$ python -q
>>> import numpy as np
>>> from numpy import linalg as LA
>>> np.set_printoptions(precision=4, suppress=True, linewidth=200)
>>> tidy = lambda a: np.round(a, 4) + 0
>>> F = np.array([[0, 0], [0, 2]])
>>> w, vecs = LA.eigh(F)
>>> print(tidy(LA.eigvalsh(F @ F)))
[0. 4.]
>>> print(tidy(LA.svd(F, compute_uv=False)))
[2. 0.]
>>> print((w > 1e-8).sum(), (w < -1e-8).sum())
1 0
>>> print(vecs.T @ F @ vecs)
[[0. 0.]
 [0. 2.]]
>>> print(tidy(LA.eigvalsh(F + 5 * np.eye(2))))
[5. 7.]
>>> print(F.reshape(-1, 2))
[[0 0]
 [0 2]]
>>> F.reshape(2, 3)
Traceback (most recent call last):
  File "<python-input-12>", line 1, in <module>
    F.reshape(2, 3)
    ~~~~~~~~~^^^^^^
ValueError: cannot reshape array of size 4 into shape (2,3)
>>> print(F.reshape(2, -1))
[[0 0]
 [0 2]]
>>> print(F.ravel(order="F"))
[0 0 0 2]
>>> t3 = F.reshape(2, 2, -1)
>>> print(np.swapaxes(t3, 1, 2)[0])
[[0 0]]
>>> print(t3.transpose(1, 0, 2))
[[[0]
  [0]]

 [[0]
  [2]]]
>>> print(np.einsum("ihd,ihd->ih", t3, t3))
[[0 0]
 [0 4]]
>>> print(t3.sum(axis=1))
[[0]
 [2]]
>>> A = np.loadtxt("block1.csv", delimiter=",")
>>> print(A)
[[-1.  2.  0.]
 [ 2.  1.  2.]
 [ 0.  2. -1.]]
>>> # symmetric, so the eigenvalues are real
>>> rng = np.random.default_rng(561)
>>> z = rng.permutation(3)
>>> A2 = A[:, z] * rng.choice([-1, 1], 3)
>>> print(A2)
[[ 2. -1. -0.]
 [ 1.  2. -2.]
 [ 2.  0.  1.]]
>>> U, _, vt = LA.svd(A.T @ A2)
>>> print(z)
[1 0 2]
>>> U, sig, vt = LA.svd(F)
>>> vecs = vt[:(sig > 1e-8).sum()]
>>> x = F[0] + 5 * F[1] + rng.integers(2) * np.eye(2)[1]
>>> print(x)
[ 0. 11.]
>>> print(tidy(LA.norm(x - vecs.T @ vecs @ x)))
0.0
>>> print(np.diag(vecs.T @ vecs))
[0. 1.]
>>> print(vecs.T @ vecs)
[[0. 0.]
 [0. 1.]]
>>> print(np.allclose(vecs.T @ vecs @ x, x))
True
>>> feats = np.loadtxt("mat.csv", delimiter=",")
>>> print(feats)
[[-0.29  0.64 -1.61  1.29]
 [ 0.9   2.12  3.94  2.06]
 [-0.43 -1.4   0.33 -1.69]
 [ 0.43  1.14  2.51  1.13]]
>>> feats.inv()
Traceback (most recent call last):
  File "<python-input-39>", line 1, in <module>
    feats.inv()
    ^^^^^^^^^
AttributeError: 'numpy.ndarray' object has no attribute 'inv'
>>> print(tidy(np.sort(np.abs(LA.eigvals(feats)))))
[0.     0.4685 3.1268 3.1268]
>>> print(np.allclose(feats, feats.T))
False
>>> print(tidy((feats + feats.T) / 2))
[[-0.29  0.77 -1.02  0.86]
 [ 0.77  2.12  1.27  1.6 ]
 [-1.02  1.27  0.33  0.41]
 [ 0.86  1.6   0.41  1.13]]
>>> print(tidy(LA.det(feats)))
0.0
>>> print(tidy((feats - feats.T) / 2))
[[ 0.   -0.13 -0.59  0.43]
 [ 0.13  0.    2.67  0.46]
 [ 0.59 -2.67  0.   -2.1 ]
 [-0.43 -0.46  2.1   0.  ]]
>>> print(np.allclose(feats @ feats.T, feats.T @ feats))
False
>>> U, sig, vt = LA.svd(feats)
>>> vecs = vt[:(sig > 1e-8).sum()]
>>> x = feats[2] + 3 * feats[0] + rng.integers(2) * np.eye(4)[3]
>>> print(tidy(x))
[-1.3   0.52 -4.5   3.18]
>>> print(tidy(LA.norm(x - vecs.T @ vecs @ x)))
0.5065
>>> print(np.kron(np.eye(2, dtype=int), feats))
[[-0.29  0.64 -1.61  1.29 -0.    0.   -0.    0.  ]
 [ 0.9   2.12  3.94  2.06  0.    0.    0.    0.  ]
 [-0.43 -1.4   0.33 -1.69 -0.   -0.    0.   -0.  ]
 [ 0.43  1.14  2.51  1.13  0.    0.    0.    0.  ]
 [-0.    0.   -0.    0.   -0.29  0.64 -1.61  1.29]
 [ 0.    0.    0.    0.    0.9   2.12  3.94  2.06]
 [-0.   -0.    0.   -0.   -0.43 -1.4   0.33 -1.69]
 [ 0.    0.    0.    0.    0.43  1.14  2.51  1.13]]
>>> print(tidy(np.einsum("ij,ji->", feats, feats)))
-5.2087
>>> print(tidy(LA.det(2 * feats)), tidy(LA.det(feats)))
0.0 0.0
>>> print(tidy(LA.eigvals(feats)))
[ 1.8792+2.4991j  1.8792-2.4991j -0.4685+0.j      0.    +0.j    ]
>>> z = rng.permutation(4)
>>> print(z)
[3 2 0 1]
>>> A2 = feats[z][:, z]
>>> print(tidy(np.sort(np.abs(LA.eigvals(A2)))))
[0.     0.4685 3.1268 3.1268]
>>> print(np.trace(A2))
3.29
>>> print(np.diag(A2))
[ 1.13  0.33 -0.29  2.12]
>>> print(np.allclose(A2, feats))
False
>>> print(tidy(LA.det(A2)), tidy(LA.det(feats[z])))
0.0 0.0
>>> print(A2)
[[ 1.13  2.51  0.43  1.14]
 [-1.69  0.33 -0.43 -1.4 ]
 [ 1.29 -1.61 -0.29  0.64]
 [ 2.06  3.94  0.9   2.12]]
>>> print(np.abs(np.diag(LA.qr(F)[1])) > 1e-9)
[False  True]
>>> W0 = np.loadtxt("data.csv", delimiter=",")
>>> print(W0)
[[  3.0369  -6.7071  -1.1542]
 [-20.5584 -11.4887 -21.089 ]
 [ -7.4939 -10.3729 -13.7585]
 [ -0.6365   9.1441 -24.4383]
 [  6.5512   1.5265   1.4524]
 [-15.0701 -29.9204 -15.2017]
 [ 13.7839  -4.3515   0.3399]
 [-14.6311 -10.7416 -25.386 ]
 [ 15.6065  24.7881  15.998 ]
 [  8.2568   8.519    6.1448]
 [  3.335   -8.4446   5.247 ]]
>>> print(LA.norm(W0, axis=1).argmax())
5
>>> print(tidy(LA.norm(W0) ** 2 / LA.norm(W0, 2) ** 2))
1.2743
>>> print(tidy(LA.norm(W0[9] - W0[1])))
44.4106
>>> print(tidy(LA.norm(W0[9], 1)), tidy(LA.norm(W0[9], np.inf)))
22.9206 8.519
>>> print(tidy(LA.norm(W0, 1)), tidy(LA.norm(W0, np.inf)))
130.2098 60.1922
>>> X = np.array([[9.05, 2.0, -6.0, -2.0],
...     [-9.0, -1.95, -2.0, 5.0],
...     [-1.0, 1.0, 3.05, 3.0],
...     [9.0, 2.0, -6.0, -1.95]])
>>> x = np.array([-1, -4, 2, 5])
>>> print((X @ x).argmax())
1
>>> print(LA.norm(X @ x) <= LA.norm(X, 2) * LA.norm(x) + 1e-9)
True
>>> print(X @ x)
[-39.05  37.8   18.1  -38.75]
>>> print(tidy(X @ np.ones(4)))
[ 3.05 -7.95  6.05  3.05]
>>> print(np.einsum("ij,j->i", X, x))
[-39.05  37.8   18.1  -38.75]
>>> A2 = np.c_[W0[:, :1] @ np.array([[-3]]), np.array([3, 1, 3, 5, 1, 0, 4, 3, 5, 1, 2])]
>>> print(tidy(A2))
[[ -9.1107   3.    ]
 [ 61.6752   1.    ]
 [ 22.4817   3.    ]
 [  1.9095   5.    ]
 [-19.6536   1.    ]
 [ 45.2103   0.    ]
 [-41.3517   4.    ]
 [ 43.8933   3.    ]
 [-46.8195   5.    ]
 [-24.7704   1.    ]
 [-10.005    2.    ]]
>>> print(tidy(LA.lstsq(W0, A2[:, 0])[0]))
[-3.  0.  0.]
>>> print(LA.matrix_rank(A2))
2
>>> print(tidy(LA.norm(A2 - W0 @ LA.lstsq(W0, A2)[0], axis=0)))
[0.     6.0729]
